>>> import numpy as np
>>> import numpy.linalg as la
>>> np.set_printoptions(precision=3, suppress=True, linewidth=160, sign=" ")
>>> W0 = np.diag(3 * np.array([2, 0, 2])) + np.array([[4, -3, 1], [4, 5, -1], [4, -1, -2]])
>>> print(W0)
[[10 -3  1]
 [ 4  5 -1]
 [ 4 -1  4]]
>>> print((W0 + W0.T) / 2)
[[10.   0.5  2.5]
 [ 0.5  5.  -1. ]
 [ 2.5 -1.   4. ]]
>>> la.determinant(W0)
Traceback (most recent call last):
  File "<python-input-6>", line 1, in <module>
    la.determinant(W0)
    ^^^^^^^^^^^^^^
AttributeError: module 'numpy.linalg' has no attribute 'determinant'
>>> print(np.allclose(W0 @ W0.T, W0.T @ W0))
False
>>> print(np.sort(np.abs(la.eigvals(W0))))
[ 3.857  7.654  7.654]
>>> assert W0 == W0.T
Traceback (most recent call last):
  File "<python-input-9>", line 1, in <module>
    assert W0 == W0.T
           ^^^^^^^^^^
ValueError: The truth value of an array with more than one element is ambiguous. Use a.any() or a.all()
>>> W0.inv()
Traceback (most recent call last):
  File "<python-input-10>", line 1, in <module>
    W0.inv()
    ^^^^^^
AttributeError: 'numpy.ndarray' object has no attribute 'inv'
>>> print(W0 @ W0)
[[ 92 -46  17]
 [ 56  14  -5]
 [ 52 -21  21]]
>>> W1 = np.array([[5, 0, 0, 4, 4, 2], [0, 0, 4, 1, 4, 4], [0, 4, 1, 2, 0, 2]])
>>> c = np.array([0, 0, 3, 1, 2, 5])
>>> act = np.maximum(W0 @ W1 + c, 0)
>>> print((act > 0).mean(axis=0))
[ 1.     0.667  0.667  1.     1.     1.   ]
>>> print(act)
[[ 50   4   0  40  30  15]
 [ 20   0  22  20  38  31]
 [ 20  16   3  24  14  17]]
>>> print(la.matrix_rank(act))
3
>>> W2 = np.array([[0, -2, -3],
...     [0, -3, -2],
...     [0, -1, 2],
...     [-2, 1, -2],
...     [2, -3, 1],
...     [3, -3, -2]])
>>> print((act @ W2).round(6).argmax(axis=1))
[ 0  0  0]
>>> print(act @ W2)
[[  25 -207 -238]
 [ 129 -249  -80]
 [  31 -160 -154]]
>>> print(W1 @ W2)
[[  6 -24 -23]
 [ 18 -27   2]
 [  2 -17 -14]]
>>> blk = np.stack([act, 4 * act, act[::-1]])
>>> print(la.norm(blk, axis=(1, 2)))
[ 103.228  412.912  103.228]
>>> print((blk @ act.T).shape)
(3, 3, 3)
>>> print(blk.sum(axis=0))
[[ 270   36    3  224  164   92]
 [ 120    0  132  120  228  186]
 [ 150   84   15  160  100  100]]
>>> print(la.matrix_rank(blk))
[ 3  3  3]
>>> print(la.matrix_rank(blk.reshape(3, -1)))
2
>>> mat = np.load("arr.npy")
>>> print(mat)
[[ 0.2  0.1  0.1]
 [ 2.4 -0.7 -0.1]
 [-1.8  0.1 -0.2]
 [ 1.4 -0.6 -0.1]
 [-2.1 -0.7  1.5]
 [ 0.6 -0.5  0.4]
 [-0.6  0.1  0.1]
 [-0.2 -0.3 -0.6]
 [ 0.9  0.7 -1.1]
 [-0.4 -0.3 -0.1]
 [ 0.   0.9  1.6]
 [-0.1 -1.3 -0.7]
 [-0.7  1.3  2.1]
 [-1.3 -0.7  1.6]
 [ 0.8  0.9  0.9]
 [ 0.4 -1.3 -0.1]
 [-0.5 -1.6  1.4]
 [-1.1  0.7 -0.7]
 [-2.1 -0.2 -0.5]
 [-0.7  1.  -1.1]
 [ 2.   7.   4. ]]
>>> # row 20 dominates
>>> Q, vecs = la.qr(mat[:, :1])[0], la.qr(mat[:, 1:])[0]
>>> sig = la.svd(Q.T @ vecs, compute_uv=False)
>>> print(round(la.norm(Q @ Q.T - vecs @ vecs.T, 2), 3))
1.0
>>> W1 = np.array([[2, 0, 3, -2], [3, 0, 1, -3], [0, 3, 0, -3]])
>>> c = np.array([-2, -3, -1, 1])
>>> act = np.maximum(mat @ W1 + c, 0)
>>> print((act > 0).astype(int))
[[ 0  0  0  0]
 [ 1  0  1  0]
 [ 0  0  0  1]
 [ 0  0  1  1]
 [ 0  1  0  1]
 [ 0  0  1  1]
 [ 0  0  0  1]
 [ 0  0  0  1]
 [ 1  0  1  1]
 [ 0  0  0  1]
 [ 1  1  0  0]
 [ 0  0  0  1]
 [ 1  1  0  0]
 [ 0  1  0  1]
 [ 1  0  1  0]
 [ 0  0  0  1]
 [ 0  1  0  1]
 [ 0  0  0  1]
 [ 0  0  0  1]
 [ 0  0  0  1]
 [ 1  1  1  0]]
>>> print((act > 0).mean(axis=0))
[ 0.286  0.286  0.286  0.714]
>>> print(la.matrix_rank(act))
4
>>> W2 = np.array([[4, 2, 3], [0, 1, 1], [2, 3, 4], [0, 1, 1]])
>>> print((act @ W2).round(6).argmax(axis=1))
[ 0  2  1  2  1  2  1  1  2  1  2  1  2  1  2  1  1  1  1  1  2]
>>> A2 = np.c_[mat[:, :1] @ np.array([[3]]), np.array([0, 2, 0, 1, 0, 0, 0, 1, 0, 1, 1, 0, 2, 1, 0, 0, 0, 1, 0, 2, 2])]
>>> print(A2)
[[ 0.6  0. ]
 [ 7.2  2. ]
 [-5.4  0. ]
 [ 4.2  1. ]
 [-6.3  0. ]
 [ 1.8  0. ]
 [-1.8  0. ]
 [-0.6  1. ]
 [ 2.7  0. ]
 [-1.2  1. ]
 [ 0.   1. ]
 [-0.3  0. ]
 [-2.1  2. ]
 [-3.9  1. ]
 [ 2.4  0. ]
 [ 1.2  0. ]
 [-1.5  0. ]
 [-3.3  1. ]
 [-6.3  0. ]
 [-2.1  2. ]
 [ 6.   2. ]]
>>> print(np.round(la.lstsq(mat, A2[:, 0])[0], 3) + 0)
[ 3.  0.  0.]
>>> print(np.round(la.norm(A2 - mat @ la.lstsq(mat, A2)[0], axis=0), 3) + 0)
[ 0.    4.08]
>>> print(la.norm(la.qr(mat)[0].T @ A2, axis=0) ** 2 / ((A2 ** 2).sum(axis=0) + 1e-12))
[ 1.     0.243]
>>> print(la.matrix_rank(A2))
2
>>> rng = np.random.default_rng(90282)
>>> z = rng.integers(0, 3, 3)
>>> A = np.triu((z[:, None] == z) & (rng.random((3, 3)) < 0.8), 1).astype(int)
>>> A += A.T
>>> print(A)
[[ 0  1  0]
 [ 1  0  0]
 [ 0  0  0]]
>>> # symmetric, so the eigenvalues are real
>>> ev, vecs = la.eigvalsh(A)
Traceback (most recent call last):
  File "<python-input-54>", line 1, in <module>
    ev, vecs = la.eigvalsh(A)
    ^^^^^^^^
ValueError: too many values to unpack (expected 2)
>>> ev, vecs = la.eigh(A)
>>> print((ev > 1e-8).sum(), (ev < -1e-8).sum())
1 1
>>> print(la.eigvalsh(A @ A))
[ 0.  1.  1.]
>>> print(np.round(vecs.T @ vecs, 3) + 0)
[[ 1.  0.  0.]
 [ 0.  1.  0.]
 [ 0.  0.  1.]]
>>> print(ev.sum(), np.trace(A))
0.0 0
>>> left, sig, Vt = la.svd(A)
>>> print(sig)
[ 1.  1.  0.]
>>> print(np.argmax(sig[:-1] / (sig[1:] + 1e-6)) + 1)
2
>>> A2 = left[:, :2] @ np.diag(sig[:2]) @ Vt[:2]
>>> print(A2)
[[ 0.  1.  0.]
 [ 1.  0.  0.]
 [ 0.  0.  0.]]
>>> blk = np.stack([A, 4 * A, A[::-1]])
>>> print((blk @ A.T).shape)
(3, 3, 3)
>>> print(blk.shape)
(3, 3, 3)
>>> print(la.norm(blk, axis=(1, 2)))
[ 1.414  5.657  1.414]
>>> print(la.matrix_rank(blk.reshape(3, -1)))
2
>>> print(np.einsum("bij,cij->bc", blk, blk))
[[  2   8   1]
 [  8  32   4]
 [  1   4   2]]
>>> def softmax(z):
...     e = np.exp(z - z.max(axis=-1, keepdims=True))
...     return e / e.sum(axis=-1, keepdims=True)
... 
>>> print(np.round(softmax(10 * A[1]), 3) + 0)
[ 1.  0.  0.]
>>> S = A @ A.T / np.sqrt(3)
>>> print(softmax(S + np.triu(np.full(S.shape, -np.inf), 1)))
[[ 1.     0.     0.   ]
 [ 0.36   0.64   0.   ]
 [ 0.333  0.333  0.333]]
>>> print(softmax(S))
[[ 0.471  0.264  0.264]
 [ 0.264  0.471  0.264]
 [ 0.333  0.333  0.333]]
>>> data = np.loadtxt("data.csv", delimiter=",")
>>> print(data)
[[ 1. -2.  4.]
 [ 1. -1.  1.]
 [ 1.  0.  0.]
 [ 1.  1.  1.]]
>>> z = rng.permutation(3)
>>> A2 = data[:, z] * rng.choice([-1, 1], 3)
>>> print(A2)
[[-4. -2. -1.]
 [-1. -1. -1.]
 [-0.  0. -1.]
 [-1.  1. -1.]]
>>> left, _, Vt = la.svd(data.T @ A2)
>>> print(np.round(left @ Vt, 3) + 0)
[[ 0.  0. -1.]
 [ 0.  1.  0.]
 [-1.  0.  0.]]
